$ python -q
>>> import numpy as np
>>> import numpy.linalg as la
>>> np.set_printoptions(suppress=True, linewidth=160)
>>> rnd = lambda a: np.round(a, 2) + 0
>>> F = np.loadtxt("layer12.csv", delimiter=",")
>>> print(F)
[[ -6.98   8.65  -3.16   5.67 -15.17  -2.06]
 [  5.31  -0.97 -12.23   2.56   9.98 -10.74]
 [ -0.01   8.66 -15.81  -4.35  -3.73  -6.51]
 [  5.97 -16.71   3.94   2.75  -2.67  -7.42]
 [  4.55   2.93  -5.72  -0.5   15.21 -10.32]
 [-14.92  -5.54  -7.76   2.16  -4.04  -8.1 ]
 [  0.88   0.95 -13.     6.73   2.5   13.34]
 [ -0.88 -11.96 -11.06  -8.8    2.98  -6.89]
 [ -3.12   7.52   0.47 -11.     0.03  14.58]
 [ -7.75  -6.63  -4.54 -14.86   7.04   2.22]
 [  8.51   6.44  -1.93   1.35 -16.62   2.09]
 [  1.2   -3.27  10.51  10.21   4.84  12.24]
 [ -6.54  -0.77  -3.08 -13.8   11.57   4.78]
 [-14.03  -9.22   1.79   7.36   5.14  -5.86]]
>>> u, v = F[10], F[12]
>>> print(rnd(u @ u))
400.03
>>> rnd(u @ v)
np.float64(-255.6)
>>> p = (u @ v) / (u @ u) * u
>>> rnd(la.norm(u + v) ** 2 + la.norm(u - v) ** 2)
np.float64(1600.08)
>>> rnd(p)
array([-5.44, -4.11,  1.23, -0.86, 10.62, -1.34])
>>> other = np.c_[F[:, :3] @ np.array([[1, 0, 3], [2, 2, 0], [5, 2, 5]]), np.array([-3, -1, 0, -2, 1, -3, 0, -1, -1, -2, 1, -2, -3, 2])]
>>> rnd(other)
array([[ -5.48,  10.98, -36.74,  -3.  ],
       [-57.78, -26.4 , -45.22,  -1.  ],
       [-61.74, -14.3 , -79.08,   0.  ],
       [ -7.75, -25.54,  37.61,  -2.  ],
       [-18.19,  -5.58, -14.95,   1.  ],
       [-64.8 , -26.6 , -83.56,  -3.  ],
       [-62.22, -24.1 , -62.36,   0.  ],
       [-80.1 , -46.04, -57.94,  -1.  ],
       [ 14.27,  15.98,  -7.01,  -1.  ],
       [-43.71, -22.34, -45.95,  -2.  ],
       [ 11.74,   9.02,  15.88,   1.  ],
       [ 47.21,  14.48,  56.15,  -2.  ],
       [-23.48,  -7.7 , -35.02,  -3.  ],
       [-23.52, -14.86, -33.14,   2.  ]])
>>> la.matrix_rank(other)
np.int64(4)
>>> P = other @ la.solve(other.T @ other, other.T)
>>> rnd(np.trace(P))
np.float64(4.0)
>>> la.matrix_rank(np.eye(14) - P)
np.int64(10)
>>> print(rnd(la.eigvalsh(P)))
[0. 0. 0. 0. 0. 0. 0. 0. 0. 0. 1. 1. 1. 1.]
>>> O, V = la.qr(F[:, :1])[0], la.qr(F[:, 1:])[0]
>>> sigma = la.svd(O.T @ V, compute_uv=False)
>>> rnd(sigma)
array([0.28])
>>> print((sigma > 0.9).sum())
0
>>> x0 = np.array([6, 3, 9, 2, 6, 2])
>>> target = F @ x0
>>> rnd(la.pinv(F) @ F)
array([[1., 0., 0., 0., 0., 0.],
       [0., 1., 0., 0., 0., 0.],
       [0., 0., 1., 0., 0., 0.],
       [0., 0., 0., 1., 0., 0.],
       [0., 0., 0., 0., 1., 0.],
       [0., 0., 0., 0., 0., 1.]])
>>> rnd(la.lstsq(F, target)[0])
array([6., 3., 9., 2., 6., 2.])
>>> rng = np.random.default_rng(428)
>>> target = target + 0.1 * rng.normal(size=14)
>>> rnd(target)
array([-128.15,  -37.68, -160.7 ,   -4.16,   54.12, -212.22,  -53.71, -154.32,   15.43,  -90.2 ,  -39.6 ,  165.9 ,  -17.85,  -62.  ])
>>> beta, *_ = la.lstsq(F, target)
>>> print(beta.round())
[6. 3. 9. 2. 6. 2.]
>>> print(rnd(F.T @ (target - F @ beta)))
[0. 0. 0. 0. 0. 0.]
>>> M = np.load("arr.npy")
>>> M
array([[0, 1, 0, 0, 0, 0, 0, 0, 1],
       [1, 0, 0, 0, 0, 0, 0, 0, 1],
       [0, 0, 0, 0, 0, 1, 0, 0, 0],
       [0, 0, 0, 0, 0, 0, 0, 0, 1],
       [0, 0, 0, 0, 0, 0, 1, 1, 0],
       [0, 0, 1, 0, 0, 0, 0, 0, 0],
       [0, 0, 0, 0, 1, 0, 0, 1, 0],
       [0, 0, 0, 0, 1, 0, 1, 0, 0],
       [1, 1, 0, 1, 0, 0, 0, 0, 0]])
>>> print(M @ M)
[[2 1 0 1 0 0 0 0 1]
 [1 2 0 1 0 0 0 0 1]
 [0 0 1 0 0 0 0 0 0]
 [1 1 0 1 0 0 0 0 0]
 [0 0 0 0 2 0 1 1 0]
 [0 0 0 0 0 1 0 0 0]
 [0 0 0 0 1 0 2 1 0]
 [0 0 0 0 1 0 1 2 0]
 [1 1 0 0 0 0 0 0 3]]
>>> np.trace(M @ M @ M) // 6
np.int64(2)
>>> np.argwhere(np.triu(M))
array([[0, 1],
       [0, 8],
       [1, 8],
       [2, 5],
       [3, 8],
       [4, 6],
       [4, 7],
       [6, 7]])
>>> M.sum(axis=0)
array([2, 2, 1, 1, 2, 1, 2, 2, 3])
>>> L = np.diag(M.sum(axis=1)) - M
>>> L @ np.ones(9)
array([0., 0., 0., 0., 0., 0., 0., 0., 0.])
>>> (la.eigvalsh(L) < 1e-8).sum()
np.int64(3)
